>>> import numpy as np
>>> import numpy.linalg as la
>>> np.set_printoptions(precision=1, suppress=True, linewidth=200, floatmode="fixed")
>>> def rd(a):
...     return np.round(a, 1) + 0
... 
>>> A = np.load("layer15.npy")
>>> print(A)
[[ 0  0  0  0  0  0]
 [ 0  2  0  0  0  0]
 [ 0  0 -2  0  0  0]
 [ 0  0  0  1  0  0]
 [ 0  0  0  0 -2  0]
 [ 0  0  0  0  0  2]]
>>> evals, vecs = la.eigh(A)
>>> print(rd(la.eigvalsh(A + -2 * np.eye(6))))
[-4.0 -4.0 -2.0 -1.0  0.0  0.0]
>>> evals
array([-2.0, -2.0,  0.0,  1.0,  2.0,  2.0])
>>> rd(la.svd(A, compute_uv=False))
array([2.0, 2.0, 2.0, 2.0, 1.0, 0.0])
>>> vecs @ np.diag(evals) @ vecs.T
array([[ 0.0,  0.0,  0.0,  0.0,  0.0,  0.0],
       [ 0.0,  2.0,  0.0,  0.0,  0.0,  0.0],
       [ 0.0,  0.0, -2.0,  0.0,  0.0,  0.0],
       [ 0.0,  0.0,  0.0,  1.0,  0.0,  0.0],
       [ 0.0,  0.0,  0.0,  0.0, -2.0,  0.0],
       [ 0.0,  0.0,  0.0,  0.0,  0.0,  2.0]])
>>> J = np.load("w.npy")
>>> J
array([[ 1,  3,  3,  2,  2],
       [ 1,  6,  5,  4,  2],
       [ 2,  6,  5,  4,  2],
       [ 3,  8,  7,  7,  4],
       [ 6,  8,  8, 10,  4],
       [ 7, 10, 11, 10,  7],
       [ 8, 10, 13, 10,  7],
       [11, 10, 16, 11,  9],
       [11, 12, 16, 11, 10],
       [11, 15, 16, 12, 13],
       [13, 15, 18, 12, 15],
       [15, 16, 18, 12, 16],
       [15, 17, 21, 12, 16],
       [15, 20, 22, 12, 19],
       [17, 20, 23, 13, 22],
       [20, 20, 24, 13, 25],
       [22, 23, 26, 15, 28],
       [23, 26, 27, 15, 29],
       [26, 28, 28, 16, 29],
       [27, 28, 28, 19, 29],
       [29, 31, 29, 21, 31],
       [31, 32, 29, 22, 32]])
>>> U, sig, VT = la.svd(J)
>>> rd(sig)
array([183.8,  15.1,   8.4,   6.0,   3.1])
>>> other = U[:, :1] @ np.diag(sig[:1]) @ VT[:1]
>>> rd(np.abs(J - other).max())
np.float64(4.9)
>>> print(rd(la.norm(J - other, 2)), rd(sig[1]))
15.1 15.1
>>> np.count_nonzero(J)
np.int64(110)
>>> print(la.matrix_rank(J))
5
>>> print(J.sum(axis=0))
[314 364 393 263 351]
>>> J[22]
Traceback (most recent call last):
  File "<python-input-21>", line 1, in <module>
    J[22]
    ~^^^^
IndexError: index 22 is out of bounds for axis 0 with size 22
>>> rd(la.svd(J, compute_uv=False))
array([183.8,  15.1,   8.4,   6.0,   3.1])
>>> print(J.shape)
(22, 5)
>>> rd(la.norm(J))
np.float64(184.7)
